$ python3 -q
>>> import numpy as np
>>> import numpy.linalg as la
>>> np.set_printoptions(precision=3, suppress=True, linewidth=120)
>>> arr = np.array([[5.0, 2.0, 0.0], [0.0, 4.0, 0.0], [0.0, 0.0, 7.0]])
>>> print(arr)
[[5. 2. 0.]
 [0. 4. 0.]
 [0. 0. 7.]]
>>> vec = np.array([0, 0, 0])
>>> target = arr @ vec
>>> print(target)
[0. 0. 0.]
>>> print(la.solve(arr, target + arr[:, 1]))
[0. 1. 0.]
>>> print(la.solve(arr, target))
[0. 0. 0.]
>>> print(la.solve(arr, 4 * target))
[0. 0. 0.]
>>> q, r_ = la.qr(arr)
>>> print(np.allclose(r_.T @ r_, arr.T @ arr))
True
>>> print(q.T @ q)
[[1. 0. 0.]
 [0. 1. 0.]
 [0. 0. 1.]]
>>> print(abs(r_[0, 0]), round(float(la.norm(arr[:, 0])), 3))
5.0 5.0
>>> m1 = np.loadtxt("a.csv", delimiter=",")
>>> print(m1)
[[-7.171 -6.482 -2.561]
 [ 4.924  8.675  0.708]
 [-6.013  4.342 -6.707]
 [-1.98   9.795  0.373]
 [-0.485  5.248 -8.498]
 [-5.091  8.075 -2.979]
 [-2.53  -8.466 -4.683]
 [ 5.592  7.614 -3.279]
 [-6.649  6.218 -4.139]
 [ 6.045 -4.914 -6.27 ]]
>>> dist = la.norm(m1[:, None] - m1[None], axis=-1)
>>> print(la.norm(m1, axis=1))
[10. 10. 10. 10. 10. 10. 10. 10. 10. 10.]
>>> print(dist[5])
[14.711 10.689  5.356  4.886  7.724  0.    16.825 10.697  2.687 17.423]
>>> print(dist.mean(axis=1).argmax())
9
>>> print(dist[5].round(6).argsort(kind="stable")[:4])
[5 8 3 2]
>>> print(la.matrix_rank(dist ** 2))
5
>>> print(np.unravel_index(dist.round(6).argmax(), dist.shape))
(np.int64(0), np.int64(1))
>>> cen = m1 - m1.mean(axis=0)
>>> Uu, sigma, VT = la.svd(cen, full_matrices=False)
>>> print(np.round(cen.mean(axis=0), 3) + 0)
[0. 0. 0.]
>>> print(np.abs(VT[-1]))
[0.041 0.168 0.985]
>>> print(np.abs(VT[0]).argmax())
1
>>> print(la.matrix_rank(cen))
3
>>> print(VT[0] * np.sign(VT[0, np.abs(VT[0]).argmax()]))
[0.171 0.97  0.173]
